$ ipython --no-banner

In [1]: import numpy as np

In [2]: from numpy import linalg as LA

In [3]: np.set_printoptions(suppress=True, linewidth=140)

In [4]: rnd = lambda a: np.round(a, 2) + 0

In [5]: arr = np.load("case19.npy")

In [6]: arr
Out[6]: 
array([[  0.6,   0.4,   0.7,  -0.4,  -1.3,   1. ,   0.7,  -0.7,  -2.1,  -0.6,  -0.8,  -0.3,   0.6,  -0.2,   1.3],
       [  0.8,  -0.6,  -3. ,   0.6,  -0.8,   0.4,  -1.8,   0.1,  -0.6,  -2.8,  -2.2,   0.1,   0.3,  -0.7,  -2.6],
       [  1.3,   1. ,   0.6,   0.2,   0.2,   0.9,  -0.7,   0.4,   0.6,   0.3,   0.5,   0.2,   0. ,  -0.9,   0.9],
       [  0.2,   0.1,  -0.6,   0.6,   0.8,   1.5,  -1.3,  -0.2,  -2.5,  -0.5,  -0.2,  -1.1,   0.5,  -0.3,   1.4],
       [ -1.6,   1.4,   0.5,  -1.2,   0.3,  -0.2,   1. ,   0.8,   1.7,   0.6,   0.7,  -0.4,  -0.7,  -1.4,  -0.1],
       [  1.6,   0.5,  -0.9,   1.6,  -2. ,   0.1,   1.7,   0.9,   1.2,  -0.7,  -1.1,  -3.2,  -1.9,  -1.3,   0.5],
       [ -0.2,   0.5,  -0.3,  -1.6,   0.1,   1.2,  -1.8,  -2.1,   0.9,   1.1,   0.6,  -0.8,   0. ,  -0.5,  -1. ],
       [ -0.3,  -0.5,  -0.1,  -0.5,   0.3,   0.4,   0.1,  -0.6,  -1.5,   0.3,  -1.7,  -2.4,   1.5,  -1.7,  -1.1],
       [  0.4,   0.5,  -1.2,  -2. ,  -0.4,   0.3,   0.1,   1.3,   1.2,   0.8,   0.9,  -0.6,  -0.1,  -0.5,   0.7],
       [ -0.8,  -0.6,  -1.3,  -2.1,   0.4,   0.8,   1. ,   0.6,  -0.5,  -1.1,   0.6,  -1.6,   1.4,   1.1,  -3.2],
       [ 10. ,  -8. ,  -6. , -11. ,  -3. ,  19. ,  10. ,  18. ,   7. ,  11. ,  10. ,   6. ,   5. ,  -6. ,   3. ],
       [ -0.8,  -0.4,  -0.2,  -0.2,   0.4,   0.1,  -2.1,  -0.8,  -0.5,  -0.7,  -0.6,   1. ,  -0.8,   0.9,  -1.3],
       [ -1.1,   0.7,   0.9,  -1.3,  -1. ,   0.9,  -0.7,  -0.8,  -1.3,  -0.2,   0. ,  -2. ,  -1.4,   0.6,  -1.8],
       [  0.9,  -0.9,  -0.4,   1.5,   1.3,   2. ,   0. ,   0.1,  -0.1,   0.7,   0.8,  -1.8,  -0.3,   0.4,  -2.1],
       [  0.5,   1.6,  -0.5,   0.5,   1.2,  -0.7,  -0.7,   0.4,  -0.5,   0.7,   0.4,  -1.7,   0.6,   0.2,  -2.3],
       [ -0.3,   0.7,   1.1,   1.2,   1.7,  -0.5,   0. ,   0. ,  -1.9,   0.2,  -0.2,  -0.4,  -0.8,  -0.4,   0.4],
       [  0.1,  -0.1,   0.2,   0.7,   0.8,   0.4,  -1.3,  -0.8,   0.3,   0. ,   0.9,   0.6,   0.1,   0.4,   2.3],
       [ -1.3,   0.7,  -1.7,  -0.6,  -0.3,   1.2,   0.7,  -0.8,  -0.6,   0.5,  -0.5,   0. ,   0. ,   0.1,  -1.3],
       [  1.6,  -0.7,  -0.9,  -0.1,  -0.4,   0.8,  -1. ,   0.5,   0.3,  -0.6,  -0.1,   0.7,   0.3,   0.6,   1.5],
       [ -0.3,  -0.3,   0.5,   1. ,  -0.6,  -0.6,  -0.3,  -1.4,   0.4,  -0.3,  -0.1,  -0.6,   0.7,  -0.9,   0. ],
       [ -0.2,  -2. ,  -0.2,   0.4,   0.7,   0. ,  -1.4,  -0.7,   2.1,   0.8,  -1.4,  -1.5,   1.2,   0.7,   0.1],
       [  0.7,  -0.4,  -0.4,  -0.1,   0.5,  -0.5,   1.1,  -0.8,   0.6,   1.3,  -0.2,  -1.1,   0.7,  -0.1,  -0.1],
       [ -2. ,   0.3,  -0.3,   0. ,   0.2,   0.1,   0.6,  -2.5,  -0.3,   0.1,   0.5,   0.4,   1.5,   0.9,  -0.7]])

In [7]: # row 10 dominates

In [8]: hat = arr @ LA.solve(arr.T @ arr, arr.T)

In [9]: rnd(LA.eigvalsh(hat))
Out[9]: array([0., 0., 0., 0., 0., 0., 0., 0., 1., 1., 1., 1., 1., 1., 1., 1., 1., 1., 1., 1., 1., 1., 1.])

In [10]: rnd(np.trace(hat))
Out[10]: np.float64(15.0)

In [11]: rnd(hat @ arr[:, 5])
Out[11]: 
array([ 1. ,  0.4,  0.9,  1.5, -0.2,  0.1,  1.2,  0.4,  0.3,  0.8, 19. ,  0.1,  0.9,  2. , -0.7, -0.5,  0.4,  1.2,  0.8, -0.6,  0. , -0.5,
        0.1])
